$ python3 -q
>>> import numpy as np
>>> import numpy.linalg as la
>>> np.set_printoptions(suppress=True, linewidth=140)
>>> tidy = lambda a: np.round(a, 3) + 0
>>> E = np.load("out6.npy")
>>> E
array([[ 1.1,  0.2],
       [-0.2,  1.8],
       [-0.5, -0.4]])
>>> x = np.array([3, -2])
>>> h = np.maximum(E @ x, 0)
>>> tidy(h)
array([2.9, 0. , 0. ])
>>> E * (h > 1e-9)[:, None]
array([[ 1.1,  0.2],
       [-0. ,  0. ],
       [-0. , -0. ]])
>>> tidy(np.maximum(E @ x, 0) - np.maximum(-E @ x, 0))
array([ 2.9, -4.2, -0.7])
>>> np.flatnonzero(h > 1e-9)
array([0])
>>> J = np.loadtxt("run2.csv", delimiter=",")
>>> J
array([[ 1.2, -2.3, -1.3, -1. ,  0.9],
       [ 0.5,  0.1,  1. ,  0.2, -1.8]])
>>> out = J / np.sqrt((J ** 2).mean(axis=1, keepdims=True))
>>> la.matrix_rank(J - J.mean(axis=1, keepdims=True))
np.int64(2)
>>> tidy(J - J.mean(axis=1, keepdims=True))
array([[ 1.7, -1.8, -0.8, -0.5,  1.4],
       [ 0.5,  0.1,  1. ,  0.2, -1.8]])
>>> out = np.array([[0, 0], [-1, -1]])
>>> C = np.kron(out, J)
>>> la.matrix_rank(C)
np.int64(2)
>>> C
array([[ 0. , -0. , -0. , -0. ,  0. ,  0. , -0. , -0. , -0. ,  0. ],
       [ 0. ,  0. ,  0. ,  0. , -0. ,  0. ,  0. ,  0. ,  0. , -0. ],
       [-1.2,  2.3,  1.3,  1. , -0.9, -1.2,  2.3,  1.3,  1. , -0.9],
       [-0.5, -0.1, -1. , -0.2,  1.8, -0.5, -0.1, -1. , -0.2,  1.8]])
>>> C.shape
(4, 10)
>>> U, sigma, VT = la.svd(J, full_matrices=False)
>>> tidy(np.abs(VT[0]))
array([0.275, 0.644, 0.469, 0.298, 0.448])
>>> tidy(np.sqrt((sigma ** 2).sum())), tidy(la.norm(J))
(np.float64(3.843), np.float64(3.843))
>>> arr = np.load("block4.npy")
>>> arr
array([[ 1,  1,  1,  1, -1, -1, -1, -1],
       [ 1, -1, -1,  1, -1,  1,  1, -1]])
>>> out = arr / np.sqrt((arr ** 2).mean(axis=1, keepdims=True))
>>> la.matrix_rank(arr - arr.mean(axis=1, keepdims=True))
np.int64(2)
>>> tidy(la.norm(out, axis=1))
array([2.828, 2.828])
>>> la.matrix_rank(out) == la.matrix_rank(arr)
np.True_
>>> x = np.array([-2, -8, 6, 4, -5, -8, -9, -6])
>>> h = np.maximum(arr @ x, 0)
>>> tidy(np.tanh(arr @ x))
array([ 1.   , -0.964])
>>> arr.T @ h
array([ 28,  28,  28,  28, -28, -28, -28, -28])
>>> np.maximum(arr @ (3 * x), 0)
array([84,  0])
>>> np.flatnonzero(h > 1e-9)
array([0])
